$ python -q
>>> import numpy as np
>>> np.set_printoptions(precision=2, suppress=True, linewidth=200, sign=" ")
>>> rng = np.random.default_rng(984)
>>> z = rng.integers(0, 3, 12)
>>> data = (z[:, None] == z) * 3 + np.eye(12)
>>> data
array([[ 4.,  3.,  0.,  0.,  0.,  0.,  0.,  0.,  3.,  3.,  0.,  0.],
       [ 3.,  4.,  0.,  0.,  0.,  0.,  0.,  0.,  3.,  3.,  0.,  0.],
       [ 0.,  0.,  4.,  0.,  3.,  0.,  3.,  0.,  0.,  0.,  0.,  0.],
       [ 0.,  0.,  0.,  4.,  0.,  3.,  0.,  3.,  0.,  0.,  3.,  3.],
       [ 0.,  0.,  3.,  0.,  4.,  0.,  3.,  0.,  0.,  0.,  0.,  0.],
       [ 0.,  0.,  0.,  3.,  0.,  4.,  0.,  3.,  0.,  0.,  3.,  3.],
       [ 0.,  0.,  3.,  0.,  3.,  0.,  4.,  0.,  0.,  0.,  0.,  0.],
       [ 0.,  0.,  0.,  3.,  0.,  3.,  0.,  4.,  0.,  0.,  3.,  3.],
       [ 3.,  3.,  0.,  0.,  0.,  0.,  0.,  0.,  4.,  3.,  0.,  0.],
       [ 3.,  3.,  0.,  0.,  0.,  0.,  0.,  0.,  3.,  4.,  0.,  0.],
       [ 0.,  0.,  0.,  3.,  0.,  3.,  0.,  3.,  0.,  0.,  4.,  3.],
       [ 0.,  0.,  0.,  3.,  0.,  3.,  0.,  3.,  0.,  0.,  3.,  4.]])
>>> z = rng.permutation(12)
>>> z
array([ 10,   3,   2,  11,   8,   0,   6,   7,   5,   9,   1,   4])
>>> M2 = data[z][:, z]
>>> np.trace(M2)
np.float64(48.0)
>>> np.allclose(M2, data)
False
>>> np.diag(M2)
array([ 4.,  4.,  4.,  4.,  4.,  4.,  4.,  4.,  4.,  4.,  4.,  4.])
>>> M2
array([[ 4.,  3.,  0.,  3.,  0.,  0.,  0.,  3.,  3.,  0.,  0.,  0.],
       [ 3.,  4.,  0.,  3.,  0.,  0.,  0.,  3.,  3.,  0.,  0.,  0.],
       [ 0.,  0.,  4.,  0.,  0.,  0.,  3.,  0.,  0.,  0.,  0.,  3.],
       [ 3.,  3.,  0.,  4.,  0.,  0.,  0.,  3.,  3.,  0.,  0.,  0.],
       [ 0.,  0.,  0.,  0.,  4.,  3.,  0.,  0.,  0.,  3.,  3.,  0.],
       [ 0.,  0.,  0.,  0.,  3.,  4.,  0.,  0.,  0.,  3.,  3.,  0.],
       [ 0.,  0.,  3.,  0.,  0.,  0.,  4.,  0.,  0.,  0.,  0.,  3.],
       [ 3.,  3.,  0.,  3.,  0.,  0.,  0.,  4.,  3.,  0.,  0.,  0.],
       [ 3.,  3.,  0.,  3.,  0.,  0.,  0.,  3.,  4.,  0.,  0.,  0.],
       [ 0.,  0.,  0.,  0.,  3.,  3.,  0.,  0.,  0.,  4.,  3.,  0.],
       [ 0.,  0.,  0.,  0.,  3.,  3.,  0.,  0.,  0.,  3.,  4.,  0.],
       [ 0.,  0.,  3.,  0.,  0.,  0.,  3.,  0.,  0.,  0.,  0.,  4.]])
>>> print(np.sort(np.abs(np.linalg.eigvals(M2))))
[  1.   1.   1.   1.   1.   1.   1.   1.   1.  10.  13.  16.]
>>> theta = np.radians(90)
>>> Rm = np.eye(12)
>>> Rm[5, 5] = Rm[6, 6] = np.cos(theta)
>>> Rm[5, 6], Rm[6, 5] = -np.sin(theta), np.sin(theta)
>>> Rm.round(2) + 0
array([[ 1.,  0.,  0.,  0.,  0.,  0.,  0.,  0.,  0.,  0.,  0.,  0.],
       [ 0.,  1.,  0.,  0.,  0.,  0.,  0.,  0.,  0.,  0.,  0.,  0.],
       [ 0.,  0.,  1.,  0.,  0.,  0.,  0.,  0.,  0.,  0.,  0.,  0.],
       [ 0.,  0.,  0.,  1.,  0.,  0.,  0.,  0.,  0.,  0.,  0.,  0.],
       [ 0.,  0.,  0.,  0.,  1.,  0.,  0.,  0.,  0.,  0.,  0.,  0.],
       [ 0.,  0.,  0.,  0.,  0.,  0., -1.,  0.,  0.,  0.,  0.,  0.],
       [ 0.,  0.,  0.,  0.,  0.,  1.,  0.,  0.,  0.,  0.,  0.,  0.],
       [ 0.,  0.,  0.,  0.,  0.,  0.,  0.,  1.,  0.,  0.,  0.,  0.],
       [ 0.,  0.,  0.,  0.,  0.,  0.,  0.,  0.,  1.,  0.,  0.,  0.],
       [ 0.,  0.,  0.,  0.,  0.,  0.,  0.,  0.,  0.,  1.,  0.,  0.],
       [ 0.,  0.,  0.,  0.,  0.,  0.,  0.,  0.,  0.,  0.,  1.,  0.],
       [ 0.,  0.,  0.,  0.,  0.,  0.,  0.,  0.,  0.,  0.,  0.,  1.]])
>>> M2 = data @ Rm.T
>>> print(np.allclose(data @ data.T, M2 @ M2.T))
True
>>> M2.round(2) + 0
array([[ 4.,  3.,  0.,  0.,  0.,  0.,  0.,  0.,  3.,  3.,  0.,  0.],
       [ 3.,  4.,  0.,  0.,  0.,  0.,  0.,  0.,  3.,  3.,  0.,  0.],
       [ 0.,  0.,  4.,  0.,  3., -3.,  0.,  0.,  0.,  0.,  0.,  0.],
       [ 0.,  0.,  0.,  4.,  0.,  0.,  3.,  3.,  0.,  0.,  3.,  3.],
       [ 0.,  0.,  3.,  0.,  4., -3.,  0.,  0.,  0.,  0.,  0.,  0.],
       [ 0.,  0.,  0.,  3.,  0.,  0.,  4.,  3.,  0.,  0.,  3.,  3.],
       [ 0.,  0.,  3.,  0.,  3., -4.,  0.,  0.,  0.,  0.,  0.,  0.],
       [ 0.,  0.,  0.,  3.,  0.,  0.,  3.,  4.,  0.,  0.,  3.,  3.],
       [ 3.,  3.,  0.,  0.,  0.,  0.,  0.,  0.,  4.,  3.,  0.,  0.],
       [ 3.,  3.,  0.,  0.,  0.,  0.,  0.,  0.,  3.,  4.,  0.,  0.],
       [ 0.,  0.,  0.,  3.,  0.,  0.,  3.,  3.,  0.,  0.,  4.,  3.],
       [ 0.,  0.,  0.,  3.,  0.,  0.,  3.,  3.,  0.,  0.,  3.,  4.]])
>>> w, V = np.linalg.eigh(data)
>>> np.round(np.abs(V[:, -1]), 2) + 0
array([ 0.  ,  0.  ,  0.  ,  0.45,  0.  ,  0.45,  0.  ,  0.45,  0.  ,  0.  ,  0.45,  0.45])
>>> np.linalg.eigvalsh(data + 3 * np.eye(12))
array([  4.,   4.,   4.,   4.,   4.,   4.,   4.,   4.,   4.,  13.,  16.,  19.])
>>> K = np.load("arr.npy")
>>> print(K)
[[ 0.63  0.05 -0.16  0.16 -0.37 -0.27  0.59]
 [ 0.05  0.99  0.02 -0.02  0.05  0.04 -0.08]
 [-0.16  0.02  0.93  0.07 -0.16 -0.11  0.25]
 [ 0.16 -0.02  0.07  0.93  0.16  0.11 -0.25]
 [-0.37  0.05 -0.16  0.16  0.63 -0.27  0.59]
 [-0.27  0.04 -0.11  0.11 -0.27  0.81  0.42]
 [ 0.59 -0.08  0.25 -0.25  0.59  0.42  0.08]]
>>> w, V = np.linalg.eigh(K)
>>> vec = np.array([-3, 1, -3, 3, 2, -1, 0])
>>> np.linalg.eigvalsh(K[1:, 1:])
array([-0.63,  1.  ,  1.  ,  1.  ,  1.  ,  1.  ])
>>> V * np.maximum(w, 0) @ V.T
array([[ 0.81,  0.03, -0.08,  0.08, -0.19, -0.13,  0.29],
       [ 0.03,  1.  ,  0.01, -0.01,  0.03,  0.02, -0.04],
       [-0.08,  0.01,  0.97,  0.03, -0.08, -0.06,  0.13],
       [ 0.08, -0.01,  0.03,  0.97,  0.08,  0.06, -0.13],
       [-0.19,  0.03, -0.08,  0.08,  0.81, -0.13,  0.29],
       [-0.13,  0.02, -0.06,  0.06, -0.13,  0.9 ,  0.21],
       [ 0.29, -0.04,  0.13, -0.13,  0.29,  0.21,  0.54]])
>>> np.linalg.svd(K, compute_uv=False)
array([ 1.,  1.,  1.,  1.,  1.,  1.,  1.])
>>> np.round(K @ K.T, 2) + 0
array([[ 1.,  0.,  0.,  0.,  0.,  0.,  0.],
       [ 0.,  1.,  0.,  0.,  0.,  0.,  0.],
       [ 0.,  0.,  1.,  0.,  0.,  0.,  0.],
       [ 0.,  0.,  0.,  1.,  0.,  0.,  0.],
       [ 0.,  0.,  0.,  0.,  1.,  0.,  0.],
       [ 0.,  0.,  0.,  0.,  0.,  1.,  0.],
       [ 0.,  0.,  0.,  0.,  0.,  0.,  1.]])
>>> np.round(K[:, 3] @ K[:, 4], 2)
np.float64(-0.0)
>>> np.round(K.T @ K, 2) + 0
array([[ 1.,  0.,  0.,  0.,  0.,  0.,  0.],
       [ 0.,  1.,  0.,  0.,  0.,  0.,  0.],
       [ 0.,  0.,  1.,  0.,  0.,  0.,  0.],
       [ 0.,  0.,  0.,  1.,  0.,  0.,  0.],
       [ 0.,  0.,  0.,  0.,  1.,  0.,  0.],
       [ 0.,  0.,  0.,  0.,  0.,  1.,  0.],
       [ 0.,  0.,  0.,  0.,  0.,  0.,  1.]])
>>> m1 = np.array([[0.8, -2.3, -0.7, -0.6, -1.3, 1.0, -0.1, -0.5, 0.7, 1.3],
...     [1.0, 0.5, -0.6, 1.6, -0.1, 0.1, -0.7, 1.3, -1.1, -0.6],
...     [0.0, 1.8, 1.5, 2.4, 0.6, -0.2, -1.2, -0.8, -0.7, 0.1],
...     [1.0, 0.47, -0.61, 1.6, -0.13, 0.09, -0.7, 1.29, -1.09, -0.58],
...     [1.3, -0.2, -0.1, -0.6, 1.4, -0.3, -0.7, -1.0, -0.8, -1.8],
...     [-0.2, -0.2, 1.5, -0.2, -1.2, 0.0, -2.5, 0.6, 0.4, 0.3]])
>>> r0 = np.array([5, 4])
>>> np.cross(m1[5, :3], m1[3, :3])
array([-0.58,  1.38,  0.11])
>>> np.linalg.matrix_rank(m1, rtol=0.1)
np.int64(5)
>>> print(np.linalg.cond(m1) > 100)
True
>>> T = np.stack([m1, 4 * m1, m1[::-1]])
>>> (T @ m1.T).shape
(3, 6, 6)
>>> print(np.einsum("bij,cij->bc", T, T))
[[  62.13  248.51   14.04]
 [ 248.51  994.03   56.14]
 [  14.04   56.14   62.13]]
>>> Uu, s, Vh = np.linalg.svd(m1, full_matrices=False)
>>> np.round(Uu.T @ m1 @ Vh.T, 2) + 0
array([[ 5.13,  0.  ,  0.  ,  0.  ,  0.  ,  0.  ],
       [ 0.  ,  3.64,  0.  ,  0.  ,  0.  ,  0.  ],
       [ 0.  ,  0.  ,  3.29,  0.  ,  0.  ,  0.  ],
       [ 0.  ,  0.  ,  0.  ,  2.8 ,  0.  ,  0.  ],
       [ 0.  ,  0.  ,  0.  ,  0.  ,  1.98,  0.  ],
       [ 0.  ,  0.  ,  0.  ,  0.  ,  0.  ,  0.02]])
>>> np.abs(Uu[:, 0]).round(6).argmax()
np.int64(2)
>>> s
array([ 5.13,  3.64,  3.29,  2.8 ,  1.98,  0.02])
>>> np.round(s / s[0], 2) + 0
array([ 1.  ,  0.71,  0.64,  0.55,  0.39,  0.  ])
>>> round(float(np.sqrt((s ** 2).sum())), 2), round(float(np.linalg.norm(m1)), 2)
(7.88, 7.88)
>>> np.abs(Vh[0])
array([ 0.12,  0.51,  0.18,  0.58,  0.21,  0.12,  0.31,  0.13,  0.35,  0.26])
>>> (s > 1e-8).sum()
np.int64(6)
>>> J = np.array([[5, 4, 9, 4],
...     [1, 0, 5, 0],
...     [2, 1, 6, 1],
...     [7, 6, 11, 6],
...     [5, 4, 9, 4],
...     [2, 1, 6, 1],
...     [3, 2, 7, 2],
...     [3, 2, 7, 2],
...     [-2, -3, 2, -3],
...     [6, 5, 10, 5],
...     [4, 3, 8, 3]])
>>> M2 = np.array([[7, -2], [-3, -6], [-9, -8], [3, 1]])
>>> J @ M2
array([[ -46, -102],
       [ -38,  -42],
       [ -40,  -57],
       [ -50, -132],
       [ -46, -102],
       [ -40,  -57],
       [ -42,  -72],
       [ -42,  -72],
       [ -32,    3],
       [ -48, -117],
       [ -44,  -87]])
>>> print(np.einsum("ij->j", J))
[ 36  25  80  25]
>>> np.einsum("ij,ij->i", J, J)
array([ 138,   26,   42,  242,  138,   42,   66,   66,   26,  186,   98])
>>> np.linalg.matrix_rank(J @ M2)
np.int64(2)
>>> print(np.linalg.matrix_rank(np.vstack([J, M2.T])))
4
>>> np.einsum("ik,kj->ji", J, M2)
array([[ -46,  -38,  -40,  -50,  -46,  -40,  -42,  -42,  -32,  -48,  -44],
       [-102,  -42,  -57, -132, -102,  -57,  -72,  -72,    3, -117,  -87]])
>>> C = J[[10, 1]].astype(float)
>>> for _ in range(6):
...     z = np.linalg.norm(J[:, None] - C, axis=-1).argmin(axis=1)
...     C = np.array([J[z == j].mean(axis=0) for j in range(2)])
... 
>>> z
array([ 0,  1,  1,  0,  0,  1,  0,  0,  1,  0,  0])
>>> np.bincount(z)
array([ 7,  4])
>>> np.abs(C[1] - C[0]).argmax()
np.int64(0)
>>> C[1] - C[0]
array([-3.96, -3.96, -3.96, -3.96])
>>> arr = np.load("sample13.npy")
>>> arr
array([[14.84, 15.19,  0.47, 19.98, 10.42, -1.96,  0.3 , 20.98, 26.88],
       [16.59, 15.73, -0.41, 20.35,  7.62,  0.61,  2.01, 18.68, 24.66],
       [15.21, 16.07,  1.37, 19.84, 10.46,  1.07,  0.72, 20.17, 22.91],
       [17.35, 11.5 , -0.17, 21.12, 10.6 ,  1.19, -0.29, 21.57, 24.2 ],
       [16.88, 14.09, -0.21, 19.99, 10.54, -0.84, -0.34, 18.68, 25.72],
       [16.24, 15.75, -0.79, 18.15,  8.86,  0.17,  0.93, 19.18, 26.21],
       [14.7 , 15.7 ,  0.25, 20.97, 12.01, -0.29, -0.12, 19.34, 25.44],
       [16.37, 14.42, -1.26, 19.78,  9.79,  0.42,  1.44, 20.28, 26.46],
       [15.8 , 16.24,  1.62, 19.47, 10.91,  0.59, -0.74, 20.62, 25.3 ],
       [15.17, 14.84, -0.18, 21.65,  9.23,  2.23, -0.1 , 20.56, 22.72],
       [14.29, 14.54, -0.43, 19.76,  9.1 ,  0.48, -1.26, 21.96, 23.52],
       [14.65, 13.2 ,  0.98, 19.64, 10.21,  0.2 ,  0.06, 19.39, 24.38],
       [14.43, 17.09, -0.28, 19.93,  9.97, -0.6 , -0.35, 20.38, 26.07],
       [14.79, 15.48, -0.6 , 21.73,  9.92,  0.4 , -2.33, 20.8 , 24.83],
       [12.81, 13.94, -0.21, 18.34,  9.5 , -0.05, -0.43, 20.19, 23.93],
       [13.65, 15.35, -0.32, 20.59,  9.81,  0.85,  0.7 , 20.5 , 24.93],
       [14.16, 14.15, -1.11, 18.38,  9.73,  0.  ,  0.7 , 21.35, 26.56],
       [14.86, 16.71, -0.57, 18.75, 10.3 , -1.16, -0.68, 19.32, 26.09],
       [15.81, 15.36,  1.09, 18.74,  9.3 ,  0.65,  0.28, 18.64, 25.57],
       [16.05, 13.41,  1.08, 20.57,  9.26, -1.02,  0.57, 17.6 , 24.48],
       [15.41, 14.87, -0.03, 19.49,  9.81, -0.95,  1.12, 22.21, 27.49],
       [15.67, 15.24,  1.19, 21.36, 10.38,  0.44, -0.79, 20.35, 24.45],
       [16.53, 15.25, -0.14, 19.43, 10.66,  1.58, -0.3 , 19.04, 23.63],
       [12.66, 15.77,  0.73, 20.22,  8.87,  1.64, -0.7 , 22.36, 24.56],
       [14.68, 16.03, -0.36, 19.07, 10.01, -0.99,  0.  , 18.14, 24.33],
       [14.86, 14.05, -1.77, 20.55,  8.06,  0.08, -0.61, 18.79, 24.95],
       [15.11, 14.85, -1.92, 21.33, 11.36,  0.42, -1.06, 20.85, 25.02],
       [14.49, 12.4 , -0.66, 17.9 , 10.96, -0.78,  0.51, 19.98, 24.21],
       [15.47, 13.98,  0.53, 20.77,  9.47, -0.97,  0.32, 18.49, 25.37],
       [15.17, 14.52,  0.  , 20.16, 10.28, -0.35, -0.36, 20.84, 24.  ],
       [13.27, 14.35, -0.6 , 19.46, 10.51, -0.78, -0.82, 18.81, 25.59],
       [15.06, 15.19, -1.11, 20.39,  9.81,  0.92, -0.85, 20.02, 24.13]])
>>> vec = np.array([-3, -6, 7, -2, 8, 9, -7, 3, 0])
>>> np.sign((arr @ vec).round(6))
array([-1., -1., -1., -1., -1., -1., -1., -1., -1., -1., -1., -1., -1., -1., -1., -1., -1., -1., -1., -1., -1., -1., -1., -1., -1., -1., -1., -1., -1., -1., -1., -1.])
>>> arr @ np.eye(9)[2]
array([ 0.47, -0.41,  1.37, -0.17, -0.21, -0.79,  0.25, -1.26,  1.62, -0.18, -0.43,  0.98, -0.28, -0.6 , -0.21, -0.32, -1.11, -0.57,  1.09,  1.08, -0.03,  1.19, -0.14,  0.73, -0.36, -1.77, -1.92,
       -0.66,  0.53,  0.  , -0.6 , -1.11])
>>> feats = np.load("dump.npy")
>>> feats
array([[ 1, -5,  0,  0,  0,  0],
       [-9, -2,  0,  0,  0,  0],
       [ 9, -1,  0,  0,  0,  0],
       [ 0,  0,  1, -5,  0,  0],
       [ 0,  0, -9, -2,  0,  0],
       [ 0,  0,  9, -1,  0,  0],
       [ 0,  0,  0,  0,  1, -5],
       [ 0,  0,  0,  0, -9, -2],
       [ 0,  0,  0,  0,  9, -1]])
>>> M2 = np.array([[1, 0], [4, 0], [7, 8], [6, 1], [5, 6], [1, 2]])
>>> M2.T @ feats.T
array([[-19, -17,   5, -23, -75,  57,   0, -47,  44],
       [  0,   0,   0,   3, -74,  71,  -4, -58,  52]])
>>> np.einsum("ij->j", feats)
array([ 1, -8,  1, -8,  1, -8])
>>> np.linalg.matrix_rank(np.vstack([feats, M2.T]))
np.int64(6)
>>> np.einsum("ik,kj->ji", feats, M2)
array([[-19, -17,   5, -23, -75,  57,   0, -47,  44],
       [  0,   0,   0,   3, -74,  71,  -4, -58,  52]])
>>> print(np.linalg.matrix_rank(feats @ M2))
2
>>> np.einsum("ik,kj->ij", feats, M2)
array([[-19,   0],
       [-17,   0],
       [  5,   0],
       [-23,   3],
       [-75, -74],
       [ 57,  71],
       [  0,  -4],
       [-47, -58],
       [ 44,  52]])
>>> W = np.array([[-2, -1, -2], [-2, -2, 1], [0, -2, 2], [-1, 2, 0]])
>>> beta = np.array([3, 0, -3])
>>> act = np.maximum(J @ W + beta, 0)
>>> print((act > 0).mean(axis=0))
[ 0.18  0.    1.  ]
>>> act
array([[  0,   0,   9],
       [  1,   0,   5],
       [  0,   0,   6],
       [  0,   0,  11],
       [  0,   0,   9],
       [  0,   0,   6],
       [  0,   0,   7],
       [  0,   0,   7],
       [ 16,   0,   2],
       [  0,   0,  10],
       [  0,   0,   8]])
>>> C = np.array([[1, 3, 2], [1, 2, 2], [-2, -3, 3]])
>>> (act @ C).round(6).argmax(axis=1)
array([ 2,  2,  2,  2,  2,  2,  2,  2,  1,  2,  2])
>>> W @ C
array([[  1,  -2, -12],
       [ -6, -13,  -5],
       [ -6, -10,   2],
       [  1,   1,   2]])
>>> act @ C
array([[-18, -27,  27],
       [ -9, -12,  17],
       [-12, -18,  18],
       [-22, -33,  33],
       [-18, -27,  27],
       [-12, -18,  18],
       [-14, -21,  21],
       [-14, -21,  21],
       [ 12,  42,  38],
       [-20, -30,  30],
       [-16, -24,  24]])
